$ python3 -q
>>> import numpy as np
>>> np.set_printoptions(suppress=True, linewidth=160)
>>> def rnd(a):
...     return np.round(a, 3) + 0
... 
>>> data = np.load("run14.npy")
>>> data
array([[-2.455, -1.471,  0.899],
       [-1.667,  2.079, -1.378],
       [-0.854,  1.433, -2.493],
       [ 1.218,  2.365, -1.387],
       [-0.128, -2.324,  1.893],
       [-0.228, -0.148,  2.988],
       [ 1.536, -2.444,  0.815],
       [-1.453, -1.152,  2.359],
       [ 1.845, -1.964, -1.318],
       [-2.107,  1.942, -0.889],
       [-2.932, -0.023, -0.632],
       [-0.005, -0.339,  2.981],
       [ 2.725,  0.474,  1.162],
       [-1.517, -2.519, -0.595],
       [ 2.486, -1.663,  0.237],
       [-0.869, -2.85 ,  0.346],
       [ 1.827,  2.149, -1.022],
       [-2.251, -1.925, -0.477],
       [-0.945, -2.308,  1.667],
       [-0.707, -2.274, -1.825],
       [ 0.939,  0.549, -2.796],
       [-2.174,  1.097,  1.752]])
>>> x = np.array([3, -5, -3])
>>> y = data @ x
>>> rnd(np.linalg.lstsq(data, y)[0])
array([ 3., -5., -3.])
>>> rnd(np.linalg.solve(data.T @ data, data.T @ y))
array([ 3., -5., -3.])
>>> rnd(np.linalg.pinv(data) @ data)
array([[1., 0., 0.],
       [0., 1., 0.],
       [0., 0., 1.]])
>>> rng = np.random.default_rng(82)
>>> y = y + 0.05 * rng.normal(size=22)
>>> rnd(y)
array([ -2.621, -11.211,  -2.193,  -4.059,   5.527,  -8.946,  14.298,  -5.697,  19.352, -13.354,  -6.796,  -7.34 ,   2.411,   9.755,  15.119,  10.564,  -2.19 ,
         4.308,   3.662,  14.69 ,   8.381, -17.314])
>>> coef, *_ = np.linalg.lstsq(data, y)
>>> rnd(np.linalg.norm(y - data @ coef))
np.float64(0.242)
>>> coef.round()
array([ 3., -5., -3.])
>>> rnd(data.T @ (y - data @ coef))
array([0., 0., 0.])
>>> rnd(coef)
array([ 3.003, -4.994, -3.004])
>>> [round(float(np.linalg.norm(np.linalg.solve(data.T @ data + lam * np.eye(3), data.T @ y))), 2) for lam in (0, 1, 10, 100)]
[6.56, 6.43, 5.47, 2.23]
